% python3 -q
>>> import numpy as np
>>> from numpy import linalg as LA
>>> np.set_printoptions(precision=2, suppress=True, linewidth=120, legacy="1.25")
>>> X = np.array([[-6.37, 0.07, 0.93],
...     [-3.21, -0.07, 0.33],
...     [1.46, -0.03, 0.47],
...     [1.09, 0.1, 0.12],
...     [-0.37, -0.05, 1.51],
...     [0.27, -0.15, 0.02],
...     [-1.31, -0.06, -0.66],
...     [-1.31, 0.14, -0.33],
...     [-7.21, 0.05, -0.59],
...     [4.4, 0.11, -0.53],
...     [-5.15, 0.08, 0.22]])
>>> Xs = X - X.mean(axis=0)
>>> U, s, Vh = LA.svd(Xs, full_matrices=False)
>>> LA.matrix_rank(Xs)
3
>>> np.searchsorted(np.cumsum(s ** 2) / (s ** 2).sum(), 0.9) + 1
1
>>> (np.sign(U[:, 0]) == np.sign(U[0, 0])).astype(int)
array([1, 1, 0, 0, 0, 0, 0, 0, 1, 0, 1])
>>> np.round(Xs.mean(axis=0), 2) + 0
array([0., 0., 0.])
>>> hat = X @ LA.solve(X.T @ X, X.T)
>>> LA.matrix_rank(np.eye(11) - hat)
8
>>> np.round(LA.eigvalsh(hat), 2) + 0
array([0., 0., 0., 0., 0., 0., 0., 0., 1., 1., 1.])
>>> np.diag(hat)
array([0.44, 0.15, 0.07, 0.15, 0.49, 0.26, 0.2 , 0.23, 0.48, 0.32, 0.22])
>>> hat @ X[:, 0]
array([-6.37, -3.21,  1.46,  1.09, -0.37,  0.27, -1.31, -1.31, -7.21,  4.4 , -5.15])
>>> np.allclose(hat @ hat, hat)
True
>>> G = np.cov(X, rowvar=False)
>>> np.corrcoef(X.T)
array([[ 1.  , -0.08, -0.09],
       [-0.08,  1.  , -0.23],
       [-0.09, -0.23,  1.  ]])
>>> np.argsort(-X.std(axis=0).round(6), kind="stable")
array([0, 2, 1])
>>> np.round(np.polyfit(X[:, 0], X[:, 1], 1), 2) + 0
array([0.  , 0.01])
>>> X.std(axis=0)
array([3.4 , 0.09, 0.64])
>>> LA.eigvalsh(G)[::-1]
array([12.72,  0.45,  0.01])
>>> E = np.load("arr.npy")
>>> E
array([[ 0, -2,  0,  0],
       [ 2, -1,  0,  0],
       [ 0,  0,  0, -2],
       [ 0,  0,  2, -1]])
>>> # 2 groups of indices that never mix
>>> O, R = LA.qr(E)
>>> O.shape, R.shape
((4, 4), (4, 4))
>>> O
array([[ 0., -1.,  0.,  0.],
       [-1.,  0.,  0.,  0.],
       [-0., -0.,  0., -1.],
       [-0., -0., -1.,  0.]])
>>> abs(R[0, 0]), round(LA.norm(E[:, 0]), 2)
(2.0, 2.0)
>>> np.allclose(R.T @ R, E.T @ E)
True
